In [1]: import numpy as np

In [2]: import numpy.linalg as la

In [3]: np.set_printoptions(precision=2, suppress=True, linewidth=140)

In [4]: A2 = np.array([[-3, -5, -2, 0, 5, -5, -2],
   ...:     [-1, 0, -5, 0, 2, -2, -3],
   ...:     [-4, 3, -3, 5, -1, 5, 3],
   ...:     [-5, 1, -2, -4, 4, -2, 5],
   ...:     [-2, 1, -4, 1, 5, 3, -2],
   ...:     [-4, -2, 4, 2, -5, -1, 4],
   ...:     [0, 3, 1, -3, -2, -5, -3]])

In [5]: arr = np.tril(A2)

In [6]: arr
Out[6]: 
array([[-3,  0,  0,  0,  0,  0,  0],
       [-1,  0,  0,  0,  0,  0,  0],
       [-4,  3, -3,  0,  0,  0,  0],
       [-5,  1, -2, -4,  0,  0,  0],
       [-2,  1, -4,  1,  5,  0,  0],
       [-4, -2,  4,  2, -5, -1,  0],
       [ 0,  3,  1, -3, -2, -5, -3]])

In [7]: U, sig, Vt = la.svd(arr)

In [8]: np.argmax(sig[:-1] / (sig[1:] + 1e-6)) + 1
Out[8]: np.int64(6)

In [9]: A2 = U[:, :6] @ np.diag(sig[:6]) @ Vt[:6]

In [10]: round(np.abs(arr - A2).max(), 2)
Out[10]: np.float64(0.0)

In [11]: la.matrix_rank(A2)
Out[11]: np.int64(6)

In [12]: A2.round(2) + 0
Out[12]: 
array([[-3.,  0.,  0.,  0.,  0.,  0.,  0.],
       [-1.,  0.,  0.,  0.,  0.,  0.,  0.],
       [-4.,  3., -3.,  0.,  0.,  0.,  0.],
       [-5.,  1., -2., -4.,  0.,  0.,  0.],
       [-2.,  1., -4.,  1.,  5.,  0.,  0.],
       [-4., -2.,  4.,  2., -5., -1.,  0.],
       [ 0.,  3.,  1., -3., -2., -5., -3.]])

In [13]: x0 = np.array([-2, -3, -1, 2, -1, 0, 3])

In [14]: h1 = np.maximum(arr @ x0, 0)

In [15]: np.maximum(arr @ x0, 0) - np.maximum(-arr @ x0, 0)
Out[15]: array([  6,   2,   2,   1,   2,  19, -23])

In [16]: arr * (h1 > 1e-9)[:, None]
Out[16]: 
array([[-3,  0,  0,  0,  0,  0,  0],
       [-1,  0,  0,  0,  0,  0,  0],
       [-4,  3, -3,  0,  0,  0,  0],
       [-5,  1, -2, -4,  0,  0,  0],
       [-2,  1, -4,  1,  5,  0,  0],
       [-4, -2,  4,  2, -5, -1,  0],
       [ 0,  0,  0,  0,  0,  0,  0]])

In [17]: h1
Out[17]: array([ 6,  2,  2,  1,  2, 19,  0])

In [18]: arr.T @ h1
Out[18]: array([-113,  -29,   60,   36,  -85,  -19,    0])

In [19]: np.flatnonzero(h1 > 1e-9)
Out[19]: array([0, 1, 2, 3, 4, 5])

In [20]: G = arr.T @ arr

In [21]: G
Out[21]: 
array([[ 71, -11,  14,  10,  10,   4,   0],
       [-11,  24, -20, -16,   9, -13,  -9],
       [ 14, -20,  46,   9, -42,  -9,  -3],
       [ 10, -16,   9,  30,   1,  13,   9],
       [ 10,   9, -42,   1,  54,  15,   6],
       [  4, -13,  -9,  13,  15,  26,  15],
       [  0,  -9,  -3,   9,   6,  15,   9]])

In [22]: np.trace(G), (arr ** 2).sum()
Out[22]: (np.int64(260), np.int64(260))

In [23]: la.matrix_rank(G)
Out[23]: np.int64(6)

In [24]: np.allclose(G, G.T)
Out[24]: True

In [25]: np.round(la.svd(arr, compute_uv=False) ** 2, 2) + 0
Out[25]: array([102.27,  85.17,  52.39,  13.98,   6.  ,   0.19,   0.  ])

In [26]: E = np.load("sample19.npy")

In [27]: E
Out[27]: 
array([[  7,   0,   7,   4,   6,   4,   7],
       [  9,   6,   9,   6,   4,   1,   2],
       [  3,   0,   0,   3,   9,   7,   9],
       [  6,   5,   4,   3,   6,   0,   6],
       [  0,   0,   1,   1,   2,   9,   5],
       [-11, -12, -11,  -8,  -2,   2,   3]])

In [28]: rank = la.matrix_rank(E)

In [29]: rank
Out[29]: np.int64(5)

In [30]: N = la.svd(E)[2][rank:].T

In [31]: [int(la.matrix_rank(E[:, :j + 1])) for j in range(7)]
Out[31]: [1, 2, 3, 4, 5, 5, 5]

In [32]: [int(la.matrix_rank(np.delete(E, i, axis=0))) for i in range(6)]
Out[32]: [5, 5, 4, 4, 4, 5]

In [33]: [int(la.matrix_rank(E[:i])) for i in range(1, len(E) + 1)]
Out[33]: [1, 2, 3, 4, 5, 5]

In [34]: la.matrix_rank(E.T @ E), la.matrix_rank(E @ E.T)
Out[34]: (np.int64(5), np.int64(5))

In [35]: np.round(E @ N, 2) + 0
Out[35]: 
array([[0., 0.],
       [0., 0.],
       [0., 0.],
       [0., 0.],
       [0., 0.],
       [0., 0.]])

In [36]: N.shape
Out[36]: (7, 2)

In [37]: np.allclose(E @ N, 0)
Out[37]: True

In [38]: la.matrix_rank(E, rtol=0.1)
Out[38]: np.int64(4)

In [39]: np.argsort(-la.norm(E, axis=0).round(6), kind="stable")[:3]
Out[39]: array([0, 2, 1])

In [40]: A2 = np.array([[-3], [7], [-7], [-4], [-2], [0], [-3]])

In [41]: Z = np.array([[2, 1, 1, 1, 0, 0, 2]])

In [42]: m1 = A2 @ Z

In [43]: m1
Out[43]: 
array([[ -6,  -3,  -3,  -3,   0,   0,  -6],
       [ 14,   7,   7,   7,   0,   0,  14],
       [-14,  -7,  -7,  -7,   0,   0, -14],
       [ -8,  -4,  -4,  -4,   0,   0,  -8],
       [ -4,  -2,  -2,  -2,   0,   0,  -4],
       [  0,   0,   0,   0,   0,   0,   0],
       [ -6,  -3,  -3,  -3,   0,   0,  -6]])

In [44]: U, sig, Vt = la.svd(m1, full_matrices=False)

In [45]: sig.round(2) + 0
Out[45]: array([38.68,  0.  ,  0.  ,  0.  ,  0.  ,  0.  ,  0.  ])

In [46]: np.allclose(U * sig @ Vt, m1)
Out[46]: True

In [47]: [round(float(x), 2) for x in la.svd(m1, compute_uv=False)[:3]]
Out[47]: [38.68, 0.0, 0.0]

In [48]: la.matrix_rank(m1, rtol=0.1)
Out[48]: np.int64(1)

In [49]: U, sig, Vt = la.svd(m1)

In [50]: sig.round(2) + 0
Out[50]: array([38.68,  0.  ,  0.  ,  0.  ,  0.  ,  0.  ,  0.  ])

In [51]: np.argmax(sig[:-1] / (sig[1:] + 1e-6)) + 1
Out[51]: np.int64(1)

In [52]: A2 = U[:, :1] @ np.diag(sig[:1]) @ Vt[:1]

In [53]: round(float(la.norm(m1 - A2, 2)), 2), round(float(sig[1]), 2)
Out[53]: (0.0, 0.0)

In [54]: la.matrix_rank(m1, rtol=0.05)
Out[54]: np.int64(1)
